$ ipython --no-banner

In [1]: import numpy as np

In [2]: np.set_printoptions(precision=2, suppress=True, linewidth=120, sign=" ")

In [3]: rnd = lambda a: np.round(a, 2) + 0

In [4]: m1 = np.maximum(np.array([[3], [3], [2], [2], [1], [0], [3], [0], [3], [3]]) @ np.array([[-9, -6, 1, 1, 4, 0, -9]]) + np.array([-1, 1, 2, 2, 2, 0, -2]), 0)

In [5]: m1
Out[5]: 
array([[  0,   0,   5,   5,  14,   0,   0],
       [  0,   0,   5,   5,  14,   0,   0],
       [  0,   0,   4,   4,  10,   0,   0],
       [  0,   0,   4,   4,  10,   0,   0],
       [  0,   0,   3,   3,   6,   0,   0],
       [  0,   1,   2,   2,   2,   0,   0],
       [  0,   0,   5,   5,  14,   0,   0],
       [  0,   1,   2,   2,   2,   0,   0],
       [  0,   0,   5,   5,  14,   0,   0],
       [  0,   0,   5,   5,  14,   0,   0]])

In [6]: rnd(m1 @ np.linalg.pinv(m1) @ m1)
Out[6]: 
array([[  0.,   0.,   5.,   5.,  14.,   0.,   0.],
       [  0.,   0.,   5.,   5.,  14.,   0.,   0.],
       [  0.,   0.,   4.,   4.,  10.,   0.,   0.],
       [  0.,   0.,   4.,   4.,  10.,   0.,   0.],
       [  0.,   0.,   3.,   3.,   6.,   0.,   0.],
       [  0.,   1.,   2.,   2.,   2.,   0.,   0.],
       [  0.,   0.,   5.,   5.,  14.,   0.,   0.],
       [  0.,   1.,   2.,   2.,   2.,   0.,   0.],
       [  0.,   0.,   5.,   5.,  14.,   0.,   0.],
       [  0.,   0.,   5.,   5.,  14.,   0.,   0.]])

In [7]: print(rnd(np.trace(np.linalg.pinv(m1) @ m1)))
3.0

In [8]: print(np.allclose(m1[:-1].T @ np.linalg.lstsq(m1[:-1].T, m1[-1])[0], m1[-1]))
True

In [9]: np.abs(np.diag(np.linalg.qr(m1)[1])) > 1e-9
Out[9]: array([False,  True,  True, False,  True, False, False])
